$ python3 -q
>>> import numpy as np
>>> from numpy import linalg as LA
>>> np.set_printoptions(suppress=True, linewidth=160)
>>> A = np.loadtxt("out9.csv", delimiter=",")
>>> A
array([[2., 0., 0., 0., 1., 3., 0., 0., 0., 0., 0., 0.],
       [0., 3., 1., 0., 0., 0., 0., 3., 0., 0., 1., 1.],
       [0., 2., 3., 3., 0., 0., 3., 2., 1., 0., 0., 3.],
       [0., 2., 0., 2., 0., 0., 3., 2., 3., 0., 0., 1.],
       [1., 0., 0., 0., 2., 3., 0., 0., 0., 3., 0., 0.],
       [3., 0., 0., 0., 3., 1., 0., 0., 0., 3., 0., 0.],
       [0., 1., 0., 3., 0., 0., 2., 1., 0., 0., 2., 1.],
       [0., 3., 1., 1., 0., 0., 2., 1., 2., 0., 3., 1.],
       [0., 2., 0., 1., 0., 0., 2., 1., 1., 0., 2., 1.],
       [0., 0., 0., 0., 1., 3., 0., 0., 0., 1., 0., 0.],
       [0., 3., 1., 3., 0., 0., 2., 0., 2., 0., 2., 1.],
       [0., 1., 2., 1., 0., 0., 0., 1., 1., 0., 2., 0.]])
>>> np.round(LA.det(A), 1)
np.float64(-600.0)
>>> round(np.abs(LA.eigvals(A)).max(), 1)
np.float64(11.6)
>>> A.inv()
Traceback (most recent call last):
  File "<python-input-7>", line 1, in <module>
    A.inv()
    ^^^^^
AttributeError: 'numpy.ndarray' object has no attribute 'inv'
>>> np.allclose(A, A.T)
False
>>> A2 = A / LA.norm(A, axis=1, keepdims=True)
>>> C2 = A2 @ A2.T
>>> C2[11].round(1)
array([0. , 0.6, 0.6, 0.5, 0. , 0. , 0.6, 0.8, 0.6, 0. , 0.7, 1. ])
>>> np.argwhere(np.triu(np.abs(C2) > 0.95, 1))
array([[7, 8]])
>>> (np.abs(C2) > 0.9).astype(int)
array([[1, 0, 0, 0, 0, 0, 0, 0, 0, 0, 0, 0],
       [0, 1, 0, 0, 0, 0, 0, 0, 0, 0, 0, 0],
       [0, 0, 1, 0, 0, 0, 0, 0, 0, 0, 0, 0],
       [0, 0, 0, 1, 0, 0, 0, 0, 0, 0, 0, 0],
       [0, 0, 0, 0, 1, 0, 0, 0, 0, 0, 0, 0],
       [0, 0, 0, 0, 0, 1, 0, 0, 0, 0, 0, 0],
       [0, 0, 0, 0, 0, 0, 1, 0, 0, 0, 0, 0],
       [0, 0, 0, 0, 0, 0, 0, 1, 1, 0, 1, 0],
       [0, 0, 0, 0, 0, 0, 0, 1, 1, 0, 0, 0],
       [0, 0, 0, 0, 0, 0, 0, 0, 0, 1, 0, 0],
       [0, 0, 0, 0, 0, 0, 0, 1, 0, 0, 1, 0],
       [0, 0, 0, 0, 0, 0, 0, 0, 0, 0, 0, 1]])
>>> (C2 - 2 * np.eye(12)).round(6).argmax(axis=1)
array([9, 7, 3, 8, 9, 4, 8, 8, 7, 4, 7, 7])
>>> np.round(LA.norm(A2, axis=1), 1)
array([1., 1., 1., 1., 1., 1., 1., 1., 1., 1., 1., 1.])
>>> LA.cond(A) > 100
np.True_
>>> np.round(np.abs(LA.svd(A)[2][-1]), 1) + 0
array([0. , 0.2, 0.3, 0.1, 0. , 0. , 0.5, 0. , 0.3, 0. , 0.1, 0.7])
>>> [round(float(x), 1) for x in LA.svd(A, compute_uv=False)[:3]]
[12.6, 7.8, 4.0]
>>> np.round(LA.norm(A, 2) / LA.norm(A), 1)
np.float64(0.7)
>>> A2 = A[0, 0] * A[1:] - np.outer(A[1:, 0], A[0])
>>> A2
array([[ 0.,  6.,  2.,  0.,  0.,  0.,  0.,  6.,  0.,  0.,  2.,  2.],
       [ 0.,  4.,  6.,  6.,  0.,  0.,  6.,  4.,  2.,  0.,  0.,  6.],
       [ 0.,  4.,  0.,  4.,  0.,  0.,  6.,  4.,  6.,  0.,  0.,  2.],
       [ 0.,  0.,  0.,  0.,  3.,  3.,  0.,  0.,  0.,  6.,  0.,  0.],
       [ 0.,  0.,  0.,  0.,  3., -7.,  0.,  0.,  0.,  6.,  0.,  0.],
       [ 0.,  2.,  0.,  6.,  0.,  0.,  4.,  2.,  0.,  0.,  4.,  2.],
       [ 0.,  6.,  2.,  2.,  0.,  0.,  4.,  2.,  4.,  0.,  6.,  2.],
       [ 0.,  4.,  0.,  2.,  0.,  0.,  4.,  2.,  2.,  0.,  4.,  2.],
       [ 0.,  0.,  0.,  0.,  2.,  6.,  0.,  0.,  0.,  2.,  0.,  0.],
       [ 0.,  6.,  2.,  6.,  0.,  0.,  4.,  0.,  4.,  0.,  4.,  2.],
       [ 0.,  2.,  4.,  2.,  0.,  0.,  0.,  2.,  2.,  0.,  4.,  0.]])
>>> A[:, 0] / A[0, 0]
array([1. , 0. , 0. , 0. , 0.5, 1.5, 0. , 0. , 0. , 0. , 0. , 0. ])
>>> round(LA.norm(A2, 1), 1), round(float(LA.norm(A2, np.inf)), 1)
(np.float64(34.0), 34.0)
>>> np.round(LA.norm(A2, axis=1), 1)
array([ 9.2, 13.4, 11.1,  7.3,  9.7,  8.9, 11. ,  8. ,  6.6, 11.3,  6.9])
>>> LA.norm(A2, axis=1).argmax()
np.int64(1)
>>> mat = np.load("case8.npy")
>>> mat
array([[ 1, -1, -1,  1, -1,  1,  1, -1],
       [ 1,  1, -1, -1,  1,  1, -1, -1],
       [ 1, -1, -1,  1,  1, -1, -1,  1],
       [ 1,  1, -1, -1, -1, -1,  1,  1],
       [ 1, -1,  1, -1, -1,  1, -1,  1],
       [ 1,  1,  1,  1, -1, -1, -1, -1],
       [ 1,  1,  1,  1,  1,  1,  1,  1],
       [ 1, -1,  1, -1,  1, -1,  1, -1]])
>>> ang = np.radians(30)
>>> R = np.eye(8)
>>> R[7, 7] = R[4, 4] = np.cos(ang)
>>> R[7, 4], R[4, 7] = -np.sin(ang), np.sin(ang)
>>> R.round(1)
array([[ 1. ,  0. ,  0. ,  0. ,  0. ,  0. ,  0. ,  0. ],
       [ 0. ,  1. ,  0. ,  0. ,  0. ,  0. ,  0. ,  0. ],
       [ 0. ,  0. ,  1. ,  0. ,  0. ,  0. ,  0. ,  0. ],
       [ 0. ,  0. ,  0. ,  1. ,  0. ,  0. ,  0. ,  0. ],
       [ 0. ,  0. ,  0. ,  0. ,  0.9,  0. ,  0. ,  0.5],
       [ 0. ,  0. ,  0. ,  0. ,  0. ,  1. ,  0. ,  0. ],
       [ 0. ,  0. ,  0. ,  0. ,  0. ,  0. ,  1. ,  0. ],
       [ 0. ,  0. ,  0. ,  0. , -0.5,  0. ,  0. ,  0.9]])
>>> A2 = mat @ R.T
>>> np.allclose(mat @ mat.T, A2 @ A2.T)
True
>>> A2.round(1)
array([[ 1. , -1. , -1. ,  1. , -1.4,  1. ,  1. , -0.4],
       [ 1. ,  1. , -1. , -1. ,  0.4,  1. , -1. , -1.4],
       [ 1. , -1. , -1. ,  1. ,  1.4, -1. , -1. ,  0.4],
       [ 1. ,  1. , -1. , -1. , -0.4, -1. ,  1. ,  1.4],
       [ 1. , -1. ,  1. , -1. , -0.4,  1. , -1. ,  1.4],
       [ 1. ,  1. ,  1. ,  1. , -1.4, -1. , -1. , -0.4],
       [ 1. ,  1. ,  1. ,  1. ,  1.4,  1. ,  1. ,  0.4],
       [ 1. , -1. ,  1. , -1. ,  0.4, -1. ,  1. , -1.4]])
>>> np.round(LA.svd(mat, compute_uv=False), 1), np.round(LA.svd(A2, compute_uv=False), 1)
(array([2.8, 2.8, 2.8, 2.8, 2.8, 2.8, 2.8, 2.8]), array([2.8, 2.8, 2.8, 2.8, 2.8, 2.8, 2.8, 2.8]))
>>> np.round(np.abs(A2 - mat).max(axis=0), 1)
array([0. , 0. , 0. , 0. , 0.6, 0. , 0. , 0.6])
>>> np.trace(mat)
np.int64(-2)
>>> np.allclose(mat, mat.T)
False
>>> np.allclose(mat @ mat.T, mat.T @ mat)
True
>>> LA.matrix_power(mat, 2)
array([[ 0,  4,  0,  4, -4,  0,  4,  0],
       [ 0,  0,  0,  0, -4,  4, -4, -4],
       [ 0, -4,  0, -4, -4,  0,  4,  0],
       [ 0,  0,  0,  0,  4,  4,  4, -4],
       [ 0, -4,  0,  4,  0, -4,  0, -4],
       [ 0,  0, -8,  0,  0,  0,  0,  0],
       [ 8,  0,  0,  0,  0,  0,  0,  0],
       [ 0, -4,  0,  4,  0,  4,  0,  4]])
>>> round(LA.det(mat), 1)
np.float64(4096.0)
>>> np.round(np.sort(np.abs(LA.eigvals(mat))), 1)
array([2.8, 2.8, 2.8, 2.8, 2.8, 2.8, 2.8, 2.8])
>>> round(np.abs(LA.eigvals(mat)).max(), 1)
np.float64(2.8)
>>> mat.inv()
Traceback (most recent call last):
  File "<python-input-45>", line 1, in <module>
    mat.inv()
    ^^^^^^^
AttributeError: 'numpy.ndarray' object has no attribute 'inv'
>>> rng = np.random.default_rng(74740)
>>> idx = rng.permutation(8)
>>> idx
array([3, 6, 7, 5, 2, 1, 4, 0])
>>> A2 = mat[idx][:, idx]
>>> np.allclose(A2, mat)
False
>>> np.round(np.sort(np.abs(LA.eigvals(A2))), 1)
array([2.8, 2.8, 2.8, 2.8, 2.8, 2.8, 2.8, 2.8])
>>> A2
array([[-1,  1,  1, -1, -1,  1, -1,  1],
       [ 1,  1,  1,  1,  1,  1,  1,  1],
       [-1,  1, -1, -1,  1, -1,  1,  1],
       [ 1, -1, -1, -1,  1,  1, -1,  1],
       [ 1, -1,  1, -1, -1, -1,  1,  1],
       [-1, -1, -1,  1, -1,  1,  1,  1],
       [-1, -1,  1,  1,  1, -1, -1,  1],
       [ 1,  1, -1,  1, -1, -1, -1,  1]])
>>> F = 4 * np.eye(12) + np.eye(12, k=1)
>>> F
array([[4., 1., 0., 0., 0., 0., 0., 0., 0., 0., 0., 0.],
       [0., 4., 1., 0., 0., 0., 0., 0., 0., 0., 0., 0.],
       [0., 0., 4., 1., 0., 0., 0., 0., 0., 0., 0., 0.],
       [0., 0., 0., 4., 1., 0., 0., 0., 0., 0., 0., 0.],
       [0., 0., 0., 0., 4., 1., 0., 0., 0., 0., 0., 0.],
       [0., 0., 0., 0., 0., 4., 1., 0., 0., 0., 0., 0.],
       [0., 0., 0., 0., 0., 0., 4., 1., 0., 0., 0., 0.],
       [0., 0., 0., 0., 0., 0., 0., 4., 1., 0., 0., 0.],
       [0., 0., 0., 0., 0., 0., 0., 0., 4., 1., 0., 0.],
       [0., 0., 0., 0., 0., 0., 0., 0., 0., 4., 1., 0.],
       [0., 0., 0., 0., 0., 0., 0., 0., 0., 0., 4., 1.],
       [0., 0., 0., 0., 0., 0., 0., 0., 0., 0., 0., 4.]])
>>> A2 = np.array([[-2, 2],
...     [0, 2],
...     [0, 1],
...     [2, -2],
...     [1, -1],
...     [1, -1],
...     [1, -2],
...     [1, -2],
...     [-2, -1],
...     [1, -2],
...     [-2, -1],
...     [-1, -2]])
>>> LA.matrix_rank(np.vstack([F, A2.T]))
np.int64(12)
>>> LA.matrix_rank(F @ A2)
np.int64(2)
>>> A2.T @ F.T
array([[ -8.,   0.,   2.,   9.,   5.,   5.,   5.,   2.,  -7.,   2.,  -9.,  -4.],
       [ 10.,   9.,   2.,  -9.,  -5.,  -6., -10.,  -9.,  -6.,  -9.,  -6.,  -8.]])
>>> A2 @ F
Traceback (most recent call last):
  File "<python-input-59>", line 1, in <module>
    A2 @ F
    ~~~^~~
ValueError: matmul: Input operand 1 has a mismatch in its core dimension 0, with gufunc signature (n?,k),(k,m?)->(n?,m?) (size 12 is different from 2)
>>> np.einsum("ik,kj->ij", F, A2)
array([[ -8.,  10.],
       [  0.,   9.],
       [  2.,   2.],
       [  9.,  -9.],
       [  5.,  -5.],
       [  5.,  -6.],
       [  5., -10.],
       [  2.,  -9.],
       [ -7.,  -6.],
       [  2.,  -9.],
       [ -9.,  -6.],
       [ -4.,  -8.]])
>>> Q, R = LA.qr(F)
>>> np.allclose(R.T @ R, F.T @ F)
True
>>> Q.shape, R.shape
((12, 12), (12, 12))
>>> X = np.load("w.npy")
>>> X
array([[-4, -4,  3, -1,  3],
       [ 0,  3,  3,  0, -3],
       [ 0,  0,  0,  3, -4],
       [ 0,  0,  0,  5, -3],
       [ 0,  0,  0,  0, -3]])
>>> # rank 4
>>> A2 = np.array([[3, -3, -5], [-1, 0, -1], [-5, -4, -1], [3, 4, -1], [4, -2, 3]])
>>> np.einsum("ik,kj->ji", X, A2)
array([[-14, -30,  -7,   3, -12],
       [-10,  -6,  20,  26,   6],
       [ 31, -15, -15, -14,  -9]])
>>> np.einsum("ij,ij->i", X, X)
array([51, 27, 25, 34,  9])
>>> M = np.load("data.npy")
>>> M
array([[3., 1., 0., 0., 0., 0.],
       [0., 3., 1., 0., 0., 0.],
       [0., 0., 3., 1., 0., 0.],
       [0., 0., 0., 3., 1., 0.],
       [0., 0., 0., 0., 3., 1.],
       [0., 0., 0., 0., 0., 3.]])
>>> # triangular, det is the product of the diagonal
>>> ang = np.radians(120)
>>> R = np.eye(6)
>>> R[3, 3] = R[0, 0] = np.cos(ang)
>>> R[3, 0], R[0, 3] = -np.sin(ang), np.sin(ang)
>>> R.round(1)
array([[-0.5,  0. ,  0. ,  0.9,  0. ,  0. ],
       [ 0. ,  1. ,  0. ,  0. ,  0. ,  0. ],
       [ 0. ,  0. ,  1. ,  0. ,  0. ,  0. ],
       [-0.9,  0. ,  0. , -0.5,  0. ,  0. ],
       [ 0. ,  0. ,  0. ,  0. ,  1. ,  0. ],
       [ 0. ,  0. ,  0. ,  0. ,  0. ,  1. ]])
>>> A2 = M @ R.T
>>> np.allclose(LA.norm(M, axis=1), LA.norm(A2, axis=1))
True
>>> Q, vecs = LA.qr(R[:, :4])[0], LA.qr(R[:, 4:])[0]
>>> sig = LA.svd(Q.T @ vecs, compute_uv=False)
>>> sig
array([0., 0.])
>>> M @ M
array([[9., 6., 1., 0., 0., 0.],
       [0., 9., 6., 1., 0., 0.],
       [0., 0., 9., 6., 1., 0.],
       [0., 0., 0., 9., 6., 1.],
       [0., 0., 0., 0., 9., 6.],
       [0., 0., 0., 0., 0., 9.]])
>>> np.round(np.sort(LA.eigvals(M)), 1)
array([3., 3., 3., 3., 3., 3.])
>>> x0 = np.array([0, -1, 1, 0, 1, 1])
>>> h = np.maximum(M @ x0, 0)
>>> M * (h > 1e-9)[:, None]
array([[0., 0., 0., 0., 0., 0.],
       [0., 0., 0., 0., 0., 0.],
       [0., 0., 3., 1., 0., 0.],
       [0., 0., 0., 3., 1., 0.],
       [0., 0., 0., 0., 3., 1.],
       [0., 0., 0., 0., 0., 3.]])
>>> M.T @ h
array([ 0.,  0.,  9.,  6., 13., 13.])
>>> round(LA.norm(M[5] - M[0]), 1)
np.float64(4.4)
>>> round(float(LA.norm(M) ** 2 / LA.norm(M, 2) ** 2), 1)
3.8
>>> LA.norm(M, axis=1).argmax()
np.int64(0)
>>> M[5] @ M[0]
np.float64(0.0)
>>> round(LA.norm(M, 2), 1)
np.float64(3.9)
>>> round(LA.norm(M[5], 1), 1), np.round(LA.norm(M[5], np.inf), 1)
(np.float64(3.0), np.float64(3.0))
>>> round(LA.norm(M, 1), 1), round(LA.norm(M, np.inf), 1)
(np.float64(4.0), np.float64(4.0))
>>> arr = np.loadtxt("block9.csv", delimiter=",")
>>> arr.round(1) + 0
array([[-0.2,  0.2,  0.3, -0.3, -0.2, -0.3,  0. ,  0.6],
       [ 0. , -0.3, -0.1,  0.4, -0.1,  0.4, -0.3,  0.5],
       [-0.3,  0.1, -0.3,  0. , -0.1,  0. , -0.2, -0.1],
       [ 0. ,  0.3, -0.6, -0.3, -0.2,  0.4,  0.2, -0.1],
       [ 0.1,  0.2,  0. ,  0.2, -0.3,  0.1, -0.2,  0.3],
       [ 0.1, -0.1, -0.2, -0.1,  0.2, -0.5, -0.6, -0.1],
       [ 0.2,  0.2, -0.2, -0.1,  0.5,  0.1,  0.1,  0.3],
       [-0.2,  0.2,  0.5, -0.4,  0.2,  0.5, -0.4, -0.1],
       [-0.1,  0.4,  0.2,  0.6,  0.1,  0. ,  0. , -0.2],
       [ 0.5,  0.4, -0.1,  0. , -0.2,  0. , -0.5, -0.2],
       [-0.4, -0.4, -0.1,  0. ,  0.1,  0.1, -0.3, -0.1],
       [ 0.7, -0.3,  0.2, -0.1,  0.2,  0.2,  0.1,  0. ],
       [ 0.1, -0.3,  0.2, -0.2, -0.6,  0. ,  0. , -0.2]])
>>> w1 = np.array([[0, 0, 1, 4, 4],
...     [8, 3, 8, 9, 3],
...     [1, 2, 9, 0, 4],
...     [4, 3, 9, 5, 3],
...     [0, 6, 5, 9, 0],
...     [8, 3, 4, 3, 2],
...     [6, 9, 4, 0, 5],
...     [5, 9, 1, 5, 2]])
>>> c = np.array([2, 3, -3, 1, -2])
>>> hid = np.maximum(arr @ w1 + c, 0)
>>> LA.matrix_rank(hid)
np.int64(5)
>>> (hid > 0).astype(int)
array([[1, 1, 0, 1, 0],
       [1, 1, 0, 1, 0],
       [1, 0, 0, 0, 0],
       [1, 1, 0, 1, 0],
       [1, 1, 0, 1, 0],
       [0, 0, 0, 0, 0],
       [1, 1, 0, 1, 0],
       [1, 1, 1, 1, 0],
       [1, 1, 1, 1, 1],
       [1, 0, 0, 1, 0],
       [0, 0, 0, 0, 0],
       [1, 1, 0, 1, 1],
       [0, 0, 0, 0, 0]])
>>> cent = np.array([[9, 2], [9, -4], [-6, 2], [6, -9], [-4, 4]])
>>> (hid @ cent).round(6).argmax(axis=1)
array([0, 0, 0, 0, 0, 0, 0, 0, 0, 0, 0, 0, 0])
>>> w1 @ cent
array([[  2, -18],
       [ 93, -49],
       [-43,  28],
       [ 27, -19],
       [ 78, -95],
       [ 85,  -7],
       [ 91,   4],
       [142, -61]])
